% python3 -q
>>> import numpy as np
>>> np.set_printoptions(precision=1, suppress=True, linewidth=200)
>>> E = np.array([[0, 6, 0, 3], [-2, -4, -1, -2], [0, -3, 0, -3], [1, 2, 1, 2]])
>>> print(E)
[[ 0  6  0  3]
 [-2 -4 -1 -2]
 [ 0 -3  0 -3]
 [ 1  2  1  2]]
>>> U, s, vt = np.linalg.svd(E, full_matrices=False)
>>> print(np.abs(U[:, 0]).round(6).argmax())
0
>>> print(np.round(U.T @ U, 1) + 0)
[[1. 0. 0. 0.]
 [0. 1. 0. 0.]
 [0. 0. 1. 0.]
 [0. 0. 0. 1.]]
>>> print(np.abs(vt[0]))
[0.1 0.8 0.1 0.5]
>>> print(np.allclose(U * s @ vt, E))
True
>>> print(np.cumsum(s ** 2) / np.sum(s ** 2))
[0.9 1.  1.  1. ]
>>> print(np.round(U.T @ E @ vt.T, 1) + 0)
[[9.6 0.  0.  0. ]
 [0.  2.2 0.  0. ]
 [0.  0.  1.4 0. ]
 [0.  0.  0.  0.3]]
>>> print(U.shape, s.shape, vt.shape)
(4, 4) (4,) (4, 4)
>>> u = np.array([-2, 1, -1, 2, -2, 2, 2]) + 0.5
>>> feats = np.outer(u, u) / (u @ u)
>>> print(feats.round(1) + 0)
[[ 0.1 -0.1  0.  -0.1  0.1 -0.1 -0.1]
 [-0.1  0.1  0.   0.1 -0.1  0.1  0.1]
 [ 0.   0.   0.   0.   0.   0.   0. ]
 [-0.1  0.1  0.   0.2 -0.1  0.2  0.2]
 [ 0.1 -0.1  0.  -0.1  0.1 -0.1 -0.1]
 [-0.1  0.1  0.   0.2 -0.1  0.2  0.2]
 [-0.1  0.1  0.   0.2 -0.1  0.2  0.2]]
>>> x0 = np.array([2, 1, -3, -1, 0, 0, 0])
>>> print(np.linalg.eigvalsh(2 * feats - np.eye(7)))
[-1. -1. -1. -1. -1. -1.  1.]
>>> print(round(float((x0 - feats @ x0) @ (feats @ x0)), 1))
-0.0
>>> print(np.round(np.eye(7) - feats, 1) + 0)
[[ 0.9  0.1  0.   0.1 -0.1  0.1  0.1]
 [ 0.1  0.9  0.  -0.1  0.1 -0.1 -0.1]
 [ 0.   0.   1.   0.   0.   0.   0. ]
 [ 0.1 -0.1  0.   0.8  0.1 -0.2 -0.2]
 [-0.1  0.1  0.   0.1  0.9  0.1  0.1]
 [ 0.1 -0.1  0.  -0.2  0.1  0.8 -0.2]
 [ 0.1 -0.1  0.  -0.2  0.1 -0.2  0.8]]
>>> print(np.trace(feats))
1.0
>>> U, s, vt = np.linalg.svd(feats)
>>> vecs = vt[:(s > 1e-8).sum()]
>>> rng = np.random.default_rng(1)
>>> x0 = feats[0] + -3 * feats[6] + rng.integers(2) * np.eye(7)[0]
>>> print(x0)
[ 0.5 -0.5  0.2 -0.9  0.5 -0.9 -0.9]
>>> print(np.allclose(vecs.T @ vecs @ x0, x0))
True
>>> print(np.round(np.diag(vecs.T @ vecs), 1) + 0)
[0.1 0.1 0.  0.2 0.1 0.2 0.2]
>>> print(round(np.linalg.norm(x0 - vecs.T @ vecs @ x0), 1))
0.0
>>> U, s, vt = np.linalg.svd(feats)
>>> print(s.round(1) + 0)
[1. 0. 0. 0. 0. 0. 0.]
>>> Y = U[:, :1] @ np.diag(s[:1]) @ vt[:1]
>>> print(round(float(np.linalg.norm(feats - Y) / np.linalg.norm(feats)), 1))
0.0
>>> print(round(np.abs(feats - Y).max(), 1))
0.0
>>> print(np.linalg.matrix_rank(feats, rtol=0.05))
1
>>> data = np.load("out17.npy")
>>> print(data)
[[3 3 4 2]
 [0 4 0 1]
 [0 0 5 0]
 [0 0 0 5]]
>>> u = np.array([0, 2, 2, 3])
>>> Y = data + np.outer(u, np.eye(4)[2])
>>> print(np.linalg.matrix_rank(Y - data))
1
>>> print(Y)
[[3. 3. 4. 2.]
 [0. 4. 2. 1.]
 [0. 0. 7. 0.]
 [0. 0. 3. 5.]]
>>> print(np.round(np.linalg.det(Y) / np.linalg.det(data), 1), round(1 + np.linalg.solve(data, u)[2], 1))
1.4 1.4
